In [1]: import numpy as np

In [2]: np.set_printoptions(precision=3, suppress=True, linewidth=200)

In [3]: K = np.load("x.npy")

In [4]: print(K)
[[0 3 0]
 [2 5 0]
 [4 7 0]
 [4 7 0]
 [0 3 0]
 [0 3 0]
 [0 1 3]
 [2 5 0]
 [4 7 0]
 [0 1 3]
 [0 3 0]
 [0 3 0]]

In [5]: # rows 2 and 3 are equal

In [6]: D = np.linalg.norm(K[:, None] - K[None], axis=-1)

In [7]: print(D[0].round(6).argsort(kind="stable")[:4])
[ 0  4  5 10]

In [8]: print(np.linalg.norm(K, axis=1))
[3.    5.385 8.062 8.062 3.    3.    3.162 5.385 8.062 3.162 3.    3.   ]

In [9]: print(np.linalg.matrix_rank(D ** 2))
4

In [10]: print(np.linalg.norm(K - K.mean(axis=0), axis=1))
[1.74  1.302 4.045 4.045 1.74  1.74  4.126 1.302 4.045 4.126 1.74  1.74 ]

In [11]: print(np.unravel_index(D.round(6).argmax(), D.shape))
(np.int64(2), np.int64(6))

In [12]: cen = (K - K.mean(axis=0)) / K.std(axis=0)

In [13]: print(cen.std(axis=0))
[1. 1. 1.]

In [14]: print(np.argwhere(np.abs(cen) > 2))
[[6 2]
 [9 2]]

In [15]: b = np.linalg.lstsq(np.delete(cen, 2, axis=1), cen[:, 2])[0]

In [16]: print(np.abs(b).argmax())
1

In [17]: basis = K[[8, 5]].astype(float)

In [18]: for _ in range(7):
    ...:     idx = np.linalg.norm(K[:, None] - basis, axis=-1).argmin(axis=1)
    ...:     basis = np.array([K[idx == j].mean(axis=0) for j in range(2)])
    ...: 

In [19]: print(idx)
[1 0 0 0 1 1 1 0 0 1 1 1]

In [20]: print(np.abs(basis[1] - basis[0]).argmax())
1

In [21]: print(np.bincount(idx))
[5 7]

In [22]: print(basis)
[[3.2   6.2   0.   ]
 [0.    2.429 0.857]]

In [23]: idx = K[:, 2] > np.median(K[:, 2])

In [24]: f = K[idx].mean(axis=0) - K[~idx].mean(axis=0)

In [25]: print(f)
[-1.6 -3.6  3. ]

In [26]: print(np.argsort(-np.abs(f).round(6), kind="stable"))
[1 2 0]

In [27]: cen = K - K.mean(axis=0)

In [28]: Uu, sv, VT = np.linalg.svd(cen, full_matrices=False)

In [29]: print(np.round(sv ** 2 / (sv ** 2).sum(), 3) + 0)
[0.877 0.123 0.   ]

In [30]: print(np.searchsorted(np.cumsum(sv ** 2) / (sv ** 2).sum(), 0.9) + 1)
2

In [31]: print(np.linalg.matrix_rank(cen))
2

In [32]: print(np.round(cen.mean(axis=0), 3) + 0)
[0. 0. 0.]

In [33]: print((np.sign(Uu[:, 0]) == np.sign(Uu[0, 0])).astype(int))
[1 0 0 0 1 1 1 0 0 1 1 1]

In [34]: print(sv.round(3) + 0)
[9.443 3.536 0.   ]

In [35]: m1 = np.load("test9.npy")

In [36]: print(m1)
[[-1 -1  0  1]
 [-1 -1  0  1]
 [-2 -2  0  2]]

In [37]: Y = np.array([[1, 1], [0, 1]])

In [38]: basis = np.kron(Y, m1)

In [39]: print(basis)
[[-1 -1  0  1 -1 -1  0  1]
 [-1 -1  0  1 -1 -1  0  1]
 [-2 -2  0  2 -2 -2  0  2]
 [ 0  0  0  0 -1 -1  0  1]
 [ 0  0  0  0 -1 -1  0  1]
 [ 0  0  0  0 -2 -2  0  2]]

In [40]: print(round(np.linalg.norm(basis, 2), 3), round(np.linalg.norm(Y, 2) * np.linalg.norm(m1, 2), 3))
6.865 6.865

In [41]: print(basis.shape)
(6, 8)

In [42]: Uu, sv, VT = np.linalg.svd(basis)

In [43]: evecs = VT[:(sv > 1e-8).sum()]

In [44]: rng = np.random.default_rng(88)

In [45]: vec = basis[4] + 2 * basis[2] + rng.integers(2) * np.eye(8)[1]

In [46]: print(vec)
[-4. -3.  0.  4. -5. -5.  0.  5.]

In [47]: print(np.round(evecs.T @ evecs, 3) + 0)
[[ 0.333  0.333  0.    -0.333  0.     0.     0.     0.   ]
 [ 0.333  0.333  0.    -0.333  0.     0.     0.     0.   ]
 [ 0.     0.     0.     0.     0.     0.     0.     0.   ]
 [-0.333 -0.333  0.     0.333  0.     0.     0.     0.   ]
 [ 0.     0.     0.     0.     0.333  0.333  0.    -0.333]
 [ 0.     0.     0.     0.     0.333  0.333  0.    -0.333]
 [ 0.     0.     0.     0.     0.     0.     0.     0.   ]
 [ 0.     0.     0.     0.    -0.333 -0.333  0.     0.333]]

In [48]: print(np.round(np.linalg.norm(vec - evecs.T @ evecs @ vec), 3))
0.816

In [49]: print(np.linalg.matrix_rank(np.vstack([basis, vec])))
3

In [50]: Uu, sv, VT = np.linalg.svd(m1, full_matrices=False)

In [51]: print(np.cumsum(sv ** 2) / np.sum(sv ** 2))
[1. 1. 1.]

In [52]: print(np.abs(Uu[:, 0]).round(6).argmax())
2

In [53]: print(np.round(Uu.T @ m1 @ VT.T, 3) + 0)
[[4.243 0.    0.   ]
 [0.    0.    0.   ]
 [0.    0.    0.   ]]

In [54]: print(round(float(np.sqrt((sv ** 2).sum())), 3), np.round(np.linalg.norm(m1), 3))
4.243 4.243

In [55]: Y = np.array([[0, 2], [1, 0], [-2, 0], [0, -3]])

In [56]: print(np.linalg.matrix_rank(np.vstack([m1, Y.T])))
3

In [57]: print(np.einsum("ik,kj->ji", m1, Y))
[[ -1  -1  -2]
 [ -5  -5 -10]]

In [58]: print(Y.T @ m1.T)
[[ -1  -1  -2]
 [ -5  -5 -10]]

In [59]: print(np.linalg.matrix_rank(m1 @ Y))
1

In [60]: print(np.einsum("ik,kj->ij", m1, Y))
[[ -1  -5]
 [ -1  -5]
 [ -2 -10]]

In [61]: print(m1 @ Y)
[[ -1  -5]
 [ -1  -5]
 [ -2 -10]]

In [62]: rank = np.linalg.matrix_rank(m1)

In [63]: print(rank)
1

In [64]: ns = np.linalg.svd(m1)[2][rank:].T

In [65]: print(np.linalg.matrix_rank(m1.T @ m1), np.linalg.matrix_rank(m1 @ m1.T))
1 1

In [66]: print(np.round(m1 @ ns, 3) + 0)
[[0. 0. 0.]
 [0. 0. 0.]
 [0. 0. 0.]]

In [67]: arr = np.load("mat.npy")

In [68]: print(arr)
[[4. 0.]
 [0. 4.]]

In [69]: Uu, sv, VT = np.linalg.svd(m1)

In [70]: print(sv.round(3) + 0)
[4.243 0.    0.   ]

In [71]: Y = Uu[:, :1] @ np.diag(sv[:1]) @ VT[:1]

In [72]: print(np.round(np.abs(m1 - Y).max(), 3))
0.0

In [73]: print(round(float(np.linalg.norm(m1 - Y) / np.linalg.norm(m1)), 3))
0.0

In [74]: basis = np.array([[0.3, -1.0, 0.8]])

In [75]: A = np.array([[-1],
    ...:     [-1],
    ...:     [2],
    ...:     [1],
    ...:     [2],
    ...:     [2],
    ...:     [0],
    ...:     [3],
    ...:     [1],
    ...:     [-2],
    ...:     [2],
    ...:     [-3],
    ...:     [2],
    ...:     [-2],
    ...:     [-3],
    ...:     [3],
    ...:     [1],
    ...:     [-2],
    ...:     [-3],
    ...:     [1],
    ...:     [-2],
    ...:     [-1],
    ...:     [-3],
    ...:     [-3],
    ...:     [-3],
    ...:     [-3]]) @ basis + 0.02 * rng.normal(size=(26, 3))

In [76]: print(A)
[[-0.311  0.979 -0.791]
 [-0.308  1.018 -0.781]
 [ 0.59  -1.97   1.579]
 [ 0.27  -1.019  0.789]
 [ 0.613 -1.961  1.589]
 [ 0.611 -1.988  1.615]
 [ 0.008  0.019 -0.002]
 [ 0.898 -3.007  2.423]
 [ 0.276 -1.009  0.773]
 [-0.616  2.    -1.583]
 [ 0.582 -1.972  1.587]
 [-0.883  3.038 -2.404]
 [ 0.629 -2.002  1.59 ]
 [-0.605  2.005 -1.611]
 [-0.87   3.007 -2.372]
 [ 0.888 -3.018  2.405]
 [ 0.284 -1.011  0.826]
 [-0.59   1.976 -1.569]
 [-0.909  3.023 -2.405]
 [ 0.294 -1.023  0.802]
 [-0.597  2.009 -1.583]
 [-0.335  0.986 -0.804]
 [-0.866  3.016 -2.406]
 [-0.886  2.981 -2.389]
 [-0.882  2.998 -2.396]
 [-0.902  2.992 -2.395]]

In [77]: cen = A - A.mean(axis=0)

In [78]: evecs = np.linalg.svd(cen)[2][:1]

In [79]: Y = cen - cen @ evecs.T @ evecs

In [80]: print(Y.std(axis=0))
[0.017 0.01  0.01 ]

In [81]: print(np.cov(cen @ evecs.T, rowvar=False))
8.178927138417928

In [82]: print(np.round(np.linalg.norm(Y) / np.linalg.norm(cen), 3))
0.008
